>>> import numpy as np
>>> np.set_printoptions(precision=2, suppress=True, linewidth=120, sign=" ")
>>> def rd(a):
...     return np.round(a, 2) + 0
... 
>>> Y = np.array([[-3, -5], [-4, 2]])
>>> data = np.tile(Y, (2, 2))
>>> data
array([[-3, -5, -3, -5],
       [-4,  2, -4,  2],
       [-3, -5, -3, -5],
       [-4,  2, -4,  2]])
>>> np.abs(np.diag(np.linalg.qr(data)[1])) > 1e-9
array([ True,  True, False, False])
>>> Y = data / np.linalg.norm(data, axis=1, keepdims=True)
>>> G = Y @ Y.T
>>> np.degrees(np.arccos(np.clip(G[3, 1], -1, 1)))
np.float64(0.0)
>>> rd(np.linalg.norm(Y, axis=1))
array([ 1.,  1.,  1.,  1.])
>>> (G - 2 * np.eye(4)).round(6).argmax(axis=1)
array([ 2,  3,  0,  1])
>>> U, sigma, vt = np.linalg.svd(data)
>>> evecs = vt[:(sigma > 1e-8).sum()]
>>> rng = np.random.default_rng(59777)
>>> x0 = data[2] + -3 * data[3] + rng.integers(2) * np.eye(4)[1]
>>> x0
array([  9., -10.,   9., -11.])
>>> np.allclose(evecs.T @ evecs @ x0, x0)
False
>>> np.linalg.matrix_rank(np.vstack([data, x0]))
np.int64(3)
>>> rd(np.diag(evecs.T @ evecs))
array([ 0.5,  0.5,  0.5,  0.5])
>>> U, sigma, vt = np.linalg.svd(data)
>>> np.argmax(sigma[:-1] / (sigma[1:] + 1e-6)) + 1
np.int64(2)
>>> Y = U[:, :2] @ np.diag(sigma[:2]) @ vt[:2]
>>> np.linalg.matrix_rank(Y)
np.int64(2)
>>> rd(np.abs(data - Y).max())
np.float64(0.0)
>>> mat = np.diag(10 * np.array([-3, 1, 3, 3, 1, -1, 3, 0, -3])) + np.array([[2, 0, 1, 1, -3, 1, -1, -1, 0],
...     [3, 0, 2, -2, 3, -1, 2, 0, -3],
...     [3, 2, 0, 3, 3, -1, -1, 3, 2],
...     [-1, 2, 3, 0, 0, 1, 0, -1, -1],
...     [0, -2, 1, 3, -2, 0, 3, -1, 0],
...     [3, 0, -1, 2, 0, 3, -3, -1, 0],
...     [-1, -2, -2, 0, 3, 0, 3, -2, 1],
...     [-2, -1, -2, -2, -1, -3, -3, 1, -1],
...     [2, 3, 0, 2, 0, -3, 1, -3, -1]])
>>> mat
array([[-28,   0,   1,   1,  -3,   1,  -1,  -1,   0],
       [  3,  10,   2,  -2,   3,  -1,   2,   0,  -3],
       [  3,   2,  30,   3,   3,  -1,  -1,   3,   2],
       [ -1,   2,   3,  30,   0,   1,   0,  -1,  -1],
       [  0,  -2,   1,   3,   8,   0,   3,  -1,   0],
       [  3,   0,  -1,   2,   0,  -7,  -3,  -1,   0],
       [ -1,  -2,  -2,   0,   3,   0,  33,  -2,   1],
       [ -2,  -1,  -2,  -2,  -1,  -3,  -3,   1,  -1],
       [  2,   3,   0,   2,   0,  -3,   1,  -3, -31]])
>>> x0 = np.array([1, 2, -1, 1, 2, 3, -1, 1, -3])
>>> a = np.maximum(mat @ x0, 0)
>>> mat.T @ a
array([  232,   610,   173,  1202,   167,  -264,   178,  -315, -2912])
>>> np.flatnonzero(a > 1e-9)
array([ 1,  3,  4,  8])
>>> np.maximum(mat @ x0, 0) - np.maximum(-mat @ x0, 0)
array([-31,  29, -19,  35,  10, -13, -35,  -8,  90])
>>> rd(np.tanh(mat @ x0))
array([-1.,  1., -1.,  1.,  1., -1., -1., -1.,  1.])
>>> a
array([  0,  29,   0,  35,  10,   0,   0,   0,  90])
>>> np.maximum(mat @ (3 * x0), 0)
array([   0,   87,    0,  105,   30,    0,    0,    0,  270])
